In [1]: import numpy as np

In [2]: import numpy.linalg as la

In [3]: np.set_printoptions(suppress=True, linewidth=200)

In [4]: def rd(a):
   ...:     return np.round(a, 1) + 0
   ...: 

In [5]: A = np.loadtxt("layer17.csv", delimiter=",")

In [6]: A
Out[6]: 
array([[-0.7,  2. ,  1.1,  1.4],
       [ 0.3,  0.7,  0.7, -0.4],
       [ 0.2,  0.6,  0.9, -0.6]])

In [7]: left, sig, VT = la.svd(A, full_matrices=False)

In [8]: rd(np.sqrt((sig ** 2).sum())), rd(la.norm(A))
Out[8]: (np.float64(3.2), np.float64(3.2))

In [9]: rd(sig / sig[0])
Out[9]: array([1. , 0.5, 0.1])

In [10]: rd(sig)
Out[10]: array([2.9, 1.5, 0.2])

In [11]: rd(np.cumsum(sig ** 2) / np.sum(sig ** 2))
Out[11]: array([0.8, 1. , 1. ])

In [12]: rd(left.T @ left)
Out[12]: 
array([[1., 0., 0.],
       [0., 1., 0.],
       [0., 0., 1.]])

In [13]: f = np.array([3, 4, -2])

In [14]: rd(np.array([np.convolve(row, f, "same") for row in A]))
Out[14]: 
array([[ 3.2, 12.7,  4.6,  3.4],
       [ 3.3,  4.3,  0.2, -3. ],
       [ 2.6,  4.7,  0.6, -4.2]])

In [15]: rd(np.polyval(f, A[2]))
Out[15]: array([-1.1,  1.5,  4. , -3.3])

In [16]: feats = np.loadtxt("case2.csv", delimiter=",")

In [17]: rd(feats)
Out[17]: 
array([[-0.8,  0.3,  0.4],
       [ 0.3, -0.1, -0.2],
       [ 0.4, -0.2,  0.9]])

In [18]: rd(la.eigvals(feats).sum().real)
Out[18]: np.float64(0.0)

In [19]: rd(la.det(feats[::-1]))
Out[19]: np.float64(0.0)

In [20]: rd(np.kron(np.eye(2, dtype=int), feats))
Out[20]: 
array([[-0.8,  0.3,  0.4,  0. ,  0. ,  0. ],
       [ 0.3, -0.1, -0.2,  0. ,  0. ,  0. ],
       [ 0.4, -0.2,  0.9,  0. ,  0. ,  0. ],
       [ 0. ,  0. ,  0. , -0.8,  0.3,  0.4],
       [ 0. ,  0. ,  0. ,  0.3, -0.1, -0.2],
       [ 0. ,  0. ,  0. ,  0.4, -0.2,  0.9]])

In [21]: rd(la.det(feats.T))
Out[21]: np.float64(0.0)

In [22]: rd(np.poly(feats))
Out[22]: array([ 1.,  0., -1.,  0.])

In [23]: rd(np.einsum("ij,ji->", feats, feats))
Out[23]: np.float64(2.0)

In [24]: left, sig, VT = la.svd(feats)

In [25]: np.argmax(sig[:-1] / (sig[1:] + 1e-6)) + 1
Out[25]: np.int64(2)

In [26]: other = left[:, :2] @ np.diag(sig[:2]) @ VT[:2]

In [27]: rd(la.norm(feats - other, 2)), rd(sig[2])
Out[27]: (np.float64(0.0), np.float64(0.0))

In [28]: rd(la.norm(feats - other) / la.norm(feats))
Out[28]: np.float64(0.0)

In [29]: np.argsort(-la.norm(feats, axis=0).round(6), kind="stable")[:3]
Out[29]: array([2, 0, 1])

In [30]: rd(la.norm(feats, 2) / la.norm(feats))
Out[30]: np.float64(0.7)

In [31]: la.cond(feats) > 100
Out[31]: np.True_

In [32]: la.matrix_rank(feats, rtol=0.1)
Out[32]: np.int64(2)

In [33]: J = np.load("data.npy")

In [34]: J
Out[34]: 
array([[-1.9, -2. ,  3.1, -1.9, -1. ],
       [-2. , -1.9,  3. , -2.1, -0.9],
       [-1.9, -2. ,  2.8, -2.1, -1. ],
       [-2.1, -2. ,  2.9, -2.1, -1.1],
       [-1.9, -2. ,  3. , -2. , -1.1],
       [-2.1, -2.1,  3. , -2.2, -1. ],
       [-1.7, -2.1,  3.2, -2. , -1. ],
       [-2. , -1.9,  3. , -2. , -0.8],
       [-1.9, -1.9,  3.2, -2. , -1.2],
       [-2.9, -1.9, -0.9,  3.1, -0.1],
       [-2.9, -2.1, -1. ,  3. ,  0. ],
       [-3. , -1.9, -1.1,  2.9,  0. ],
       [-3. , -2.1, -0.8,  3. ,  0.1],
       [-3.1, -1.8, -0.8,  3.2, -0.1],
       [-3. , -2.1, -1. ,  3. ,  0.1],
       [-3.1, -2.1, -1.1,  3. ,  0. ],
       [-3. , -2.1, -1. ,  3.1,  0.1],
       [-2.9, -2. , -1. ,  3.1, -0.1]])

In [35]: Xs = (J - J.mean(axis=0)) / J.std(axis=0)

In [36]: np.argwhere(np.abs(Xs) > 2)
Out[36]: array([[13,  1]])

In [37]: b = la.lstsq(np.delete(Xs, 0, axis=1), Xs[:, 0])[0]

In [38]: rd(1 - np.var(Xs[:, 0] - np.delete(Xs, 0, axis=1) @ b))
Out[38]: np.float64(1.0)

In [39]: dist = la.norm(J[:, None] - J[None], axis=-1)

In [40]: la.matrix_rank(dist ** 2)
Out[40]: np.int64(7)

In [41]: rd(la.norm(J - J.mean(axis=0), axis=1))
Out[41]: array([3.3, 3.3, 3.2, 3.3, 3.3, 3.4, 3.4, 3.2, 3.4, 3.3, 3.3, 3.3, 3.2, 3.4, 3.3, 3.4, 3.4, 3.4])

In [42]: np.unravel_index(dist.round(6).argmax(), dist.shape)
Out[42]: (np.int64(8), np.int64(16))

In [43]: dist[10].round(6).argsort(kind="stable")[:4]
Out[43]: array([10, 14, 16, 17])

In [44]: dist.shape
Out[44]: (18, 18)

In [45]: G = np.cov(J, rowvar=False)

In [46]: rd(la.eigvalsh(G)[::-1])
Out[46]: array([11.6,  0. ,  0. ,  0. ,  0. ])

In [47]: np.argsort(-J.std(axis=0).round(6), kind="stable")
Out[47]: array([3, 2, 0, 4, 1])

In [48]: W0 = np.load("block19.npy")

In [49]: W0
Out[49]: 
array([[ 0.,  4.,  0.],
       [ 4., -2.,  4.],
       [ 0.,  4.,  0.]])

In [50]: np.allclose(W0[:-1].T @ la.lstsq(W0[:-1].T, W0[-1])[0], W0[-1])
Out[50]: True

In [51]: la.lstsq(W0[:-1].T, W0[-1])[2]
Out[51]: np.int32(2)

In [52]: rd(W0 @ la.pinv(W0) @ W0)
Out[52]: 
array([[ 0.,  4.,  0.],
       [ 4., -2.,  4.],
       [ 0.,  4.,  0.]])

In [53]: np.unique(W0.round(6), axis=0).shape
Out[53]: (2, 3)

In [54]: left, sig, VT = la.svd(W0)

In [55]: vecs = VT[:(sig > 1e-8).sum()]

In [56]: rng = np.random.default_rng(161840)

In [57]: x0 = W0[1] + 3 * W0[2] + rng.integers(2) * np.eye(3)[2]

In [58]: x0
Out[58]: array([ 4., 10.,  5.])

In [59]: rd(la.norm(x0 - vecs.T @ vecs @ x0))
Out[59]: np.float64(0.7)

In [60]: rd(np.diag(vecs.T @ vecs))
Out[60]: array([0.5, 1. , 0.5])

In [61]: rd(vecs.T @ vecs)
Out[61]: 
array([[0.5, 0. , 0.5],
       [0. , 1. , 0. ],
       [0.5, 0. , 0.5]])

In [62]: la.matrix_rank(np.vstack([W0, x0]))
Out[62]: np.int64(3)

In [63]: rd(la.norm(W0, 2) / la.norm(W0))
Out[63]: np.float64(0.8)

In [64]: la.cond(W0) > 100
Out[64]: np.True_

In [65]: np.argsort(-la.norm(W0, axis=0).round(6), kind="stable")[:3]
Out[65]: array([1, 0, 2])

In [66]: vals, vecs = la.eigh(feats)

In [67]: rd(la.eigvalsh(feats + -1 * np.eye(3)))
Out[67]: array([-2., -1.,  0.])

In [68]: rd(la.svd(feats, compute_uv=False))
Out[68]: array([1., 1., 0.])

In [69]: rd(vecs.T @ vecs)
Out[69]: 
array([[1., 0., 0.],
       [0., 1., 0.],
       [0., 0., 1.]])

In [70]: rd(vecs.T @ feats @ vecs)
Out[70]: 
array([[-1.,  0.,  0.],
       [ 0.,  0.,  0.],
       [ 0.,  0.,  1.]])

In [71]: (vals > 1e-8).sum(), (vals < -1e-8).sum()
Out[71]: (np.int64(1), np.int64(1))

In [72]: rd(vecs @ np.diag(vals) @ vecs.T)
Out[72]: 
array([[-0.8,  0.3,  0.4],
       [ 0.3, -0.1, -0.2],
       [ 0.4, -0.2,  0.9]])

In [73]: left, sig, VT = la.svd(W0)

In [74]: np.argmax(sig[:-1] / (sig[1:] + 1e-6)) + 1
Out[74]: np.int64(2)

In [75]: other = left[:, :2] @ np.diag(sig[:2]) @ VT[:2]

In [76]: rd(la.norm(W0 - other) / la.norm(W0))
Out[76]: np.float64(0.0)

In [77]: rd(other)
Out[77]: 
array([[ 0.,  4.,  0.],
       [ 4., -2.,  4.],
       [ 0.,  4.,  0.]])

In [78]: la.matrix_rank(W0, rtol=0.05)
Out[78]: np.int64(2)

In [79]: E = np.loadtxt("a.csv", delimiter=",")

In [80]: E
Out[80]: 
array([[  1.1,  -1.2,   0.3,  -0.1,  -6.6],
       [ -8.4,  -1. ,   1.2,  -0.9,   4.3],
       [  0.5,  -1. ,  -4.5,  -1.5,  -2.7],
       [  5.8,   3.7,  -0.7,  -2.7,   0.7],
       [  0.2,   5.7,   0.7,   6. ,   0.5],
       [  4.9, -10.1,  -2.3,  -4.9,  -8.6],
       [ -0.2,   1.1,  -3.5,   2.1,  -3.8],
       [  7.2,  -1.9,  -1.2,  -0.8,   6.4],
       [  7.9,  -1.1,   1.3,  -8.1,   0.9],
       [  0.1,   2.4,  -2.1,  -0.4,   6.3],
       [ -2.8,   4.3,  -1.2,   5.7,   5.8],
       [  8.4,  -3.3,   1.6, -11.3,   1. ],
       [  3.5,  -6.3,  -5.2,   0.2,  -1.3],
       [  9.8,  -8.7,   2.2,   3.3,  -7.5],
       [ -8. ,   3.8,   5.1,   4.1, -12. ]])

In [81]: Xs = (E - E.mean(axis=0)) / E.std(axis=0)

In [82]: np.argwhere(np.abs(Xs) > 2)
Out[82]: 
array([[ 5,  1],
       [11,  3],
       [14,  2]])

In [83]: rd(Xs.std(axis=0))
Out[83]: array([1., 1., 1., 1., 1.])

In [84]: b = la.lstsq(np.delete(Xs, 2, axis=1), Xs[:, 2])[0]

In [85]: rd(b)
Out[85]: array([ 0. ,  0.4, -0.2, -0.4])

In [86]: O, vecs = la.qr(E[:, :4])[0], la.qr(E[:, 4:])[0]

In [87]: sig = la.svd(O.T @ vecs, compute_uv=False)

In [88]: rd(la.norm(O @ O.T - vecs @ vecs.T, 2))
Out[88]: np.float64(1.0)

In [89]: rd(np.degrees(np.arccos(sig.clip(0, 1))))
Out[89]: array([56.3])

In [90]: G = np.cov(E, rowvar=False)

In [91]: rd(E.std(axis=0))
Out[91]: array([5.4, 4.5, 2.6, 4.6, 5.5])

In [92]: rd(G)
Out[92]: 
array([[ 31. , -13.8,  -2.1, -13.9,   1.1],
       [-13.8,  22.2,   2.5,   9.1,   9.3],
       [ -2.1,   2.5,   7.5,   0.3,  -4.1],
       [-13.9,   9.1,   0.3,  23.1,  -3. ],
       [  1.1,   9.3,  -4.1,  -3. ,  32.7]])

In [93]: rd(np.polyfit(E[:, 0], E[:, 1], 1))
Out[93]: array([-0.4,  0. ])

In [94]: np.argwhere(np.triu(np.abs(np.corrcoef(E.T)) > 0.8, 1))
Out[94]: array([], shape=(0, 2), dtype=int64)

In [95]: np.median(E, axis=0)
Out[95]: array([ 1.1, -1. , -0.7, -0.4,  0.5])

In [96]: rd(np.corrcoef(E.T))
Out[96]: 
array([[ 1. , -0.5, -0.1, -0.5,  0. ],
       [-0.5,  1. ,  0.2,  0.4,  0.3],
       [-0.1,  0.2,  1. ,  0. , -0.3],
       [-0.5,  0.4,  0. ,  1. , -0.1],
       [ 0. ,  0.3, -0.3, -0.1,  1. ]])

In [97]: mat = rng.normal(size=(18, 5)) + 10 * np.array([-3, 3, -1, -2, 1])

In [98]: rd(mat)
Out[98]: 
array([[-28.9,  29.5, -11.8, -20.6,  10.4],
       [-30. ,  29.8, -10.4, -20.2,   9.5],
       [-30.5,  29.7,  -7.6, -21. ,   9. ],
       [-30.6,  30.8,  -9.6, -20.2,  10.5],
       [-30.9,  31.9, -10.9, -22.1,  12.1],
       [-31.1,  31. , -10.1, -19.8,  10.2],
       [-30.1,  28.8, -11.1, -19.3,  11.2],
       [-31.2,  28.5,  -9.4, -18. ,   9.2],
       [-30.2,  30.4, -10.5, -20.1,  10.1],
       [-31.5,  30.4, -10.5, -18.6,  10. ],
       [-29.5,  31.4,  -8.4, -22.7,  10.3],
       [-29.8,  31.7, -12. , -19.8,   9.5],
       [-30.6,  29.7, -10.7, -20.5,   9.3],
       [-28.7,  28. , -10.5, -18.9,   7.8],
       [-31.2,  31. , -10.1, -17.4,   8.8],
       [-31.2,  29.4,  -9.5, -18.4,  10.8],
       [-30.5,  32. , -11. , -20.1,  10. ],
       [-30.7,  31.5, -11. , -19.5,  10.8]])

In [99]: W2 = mat[[1, 13]].astype(float)

In [100]: for _ in range(7):
     ...:     lab = la.norm(mat[:, None] - W2, axis=-1).argmin(axis=1)
     ...:     W2 = np.array([mat[lab == j].mean(axis=0) for j in range(2)])
     ...: 

In [101]: lab
Out[101]: array([0, 0, 0, 0, 0, 0, 0, 0, 0, 0, 0, 0, 0, 1, 0, 0, 0, 0])

In [102]: rd(W2[1] - W2[0])
Out[102]: array([ 1.8, -2.4, -0.2,  1. , -2.3])

In [103]: np.bincount(lab)
Out[103]: array([17,  1])

In [104]: np.abs(W2[1] - W2[0]).argmax()
Out[104]: np.int64(1)

In [105]: f, g = mat[12], mat[10]

In [106]: rd(f @ f)
Out[106]: np.float64(2443.7)

In [107]: pr = (f @ g) / (f @ f) * f

In [108]: rd((g - pr) @ f)
Out[108]: np.float64(0.0)

In [109]: rd(la.norm(f + g) ** 2 + la.norm(f - g) ** 2)
Out[109]: np.float64(9986.2)

In [110]: la.matrix_rank(np.outer(f, g))
Out[110]: np.int64(1)

In [111]: K = np.array([[0, -1, 1, -2], [0, -1, 1, -1], [1, 1, -1, 0]]) * (rng.random((3, 4)) < 0.3)

In [112]: K
Out[112]: 
array([[0, 0, 1, 0],
       [0, 0, 0, 0],
       [0, 0, 0, 0]])

In [113]: la.matrix_rank(K, rtol=0.1)
Out[113]: np.int64(1)

In [114]: rd(la.norm(K, 2) / la.norm(K))
Out[114]: np.float64(1.0)

In [115]: [round(float(x), 1) for x in la.svd(K, compute_uv=False)[:3]]
Out[115]: [1.0, 0.0, 0.0]

In [116]: data = np.load("run7.npy")

In [117]: data
Out[117]: 
array([[-1.9, -4. , -3. , -1. ,  4. ],
       [-1. ,  2.1, -1. , -3. , -5. ],
       [ 0. ,  5. ,  0.1, -3. ,  1. ],
       [ 3. , -1. , -1. , -2.9,  3. ],
       [-2. , -4. , -3. , -1. ,  4.1]])

In [118]: lab = rng.permutation(5)

In [119]: other = data[:, lab] * rng.choice([-1, 1], 5)

In [120]: other
Out[120]: 
array([[ 3. , -4. ,  1.9,  4. ,  1. ],
       [ 1. ,  2.1,  1. , -5. ,  3. ],
       [-0.1,  5. , -0. ,  1. ,  3. ],
       [ 1. , -1. , -3. ,  3. ,  2.9],
       [ 3. , -4. ,  2. ,  4.1,  1. ]])

In [121]: left, _, VT = la.svd(data.T @ other)

In [122]: rd(left @ VT)
Out[122]: 
array([[ 0.,  0., -1.,  0.,  0.],
       [ 0.,  1.,  0.,  0.,  0.],
       [-1.,  0.,  0.,  0.,  0.],
       [ 0.,  0.,  0.,  0., -1.],
       [ 0.,  0.,  0.,  1.,  0.]])

In [123]: rd(la.lstsq(data, other)[0])
Out[123]: 
array([[ 0.,  0., -1.,  0.,  0.],
       [ 0.,  1.,  0.,  0.,  0.],
       [-1.,  0.,  0.,  0.,  0.],
       [ 0.,  0.,  0.,  0., -1.],
       [ 0.,  0.,  0.,  1.,  0.]])

In [124]: lab
Out[124]: array([2, 1, 0, 4, 3])
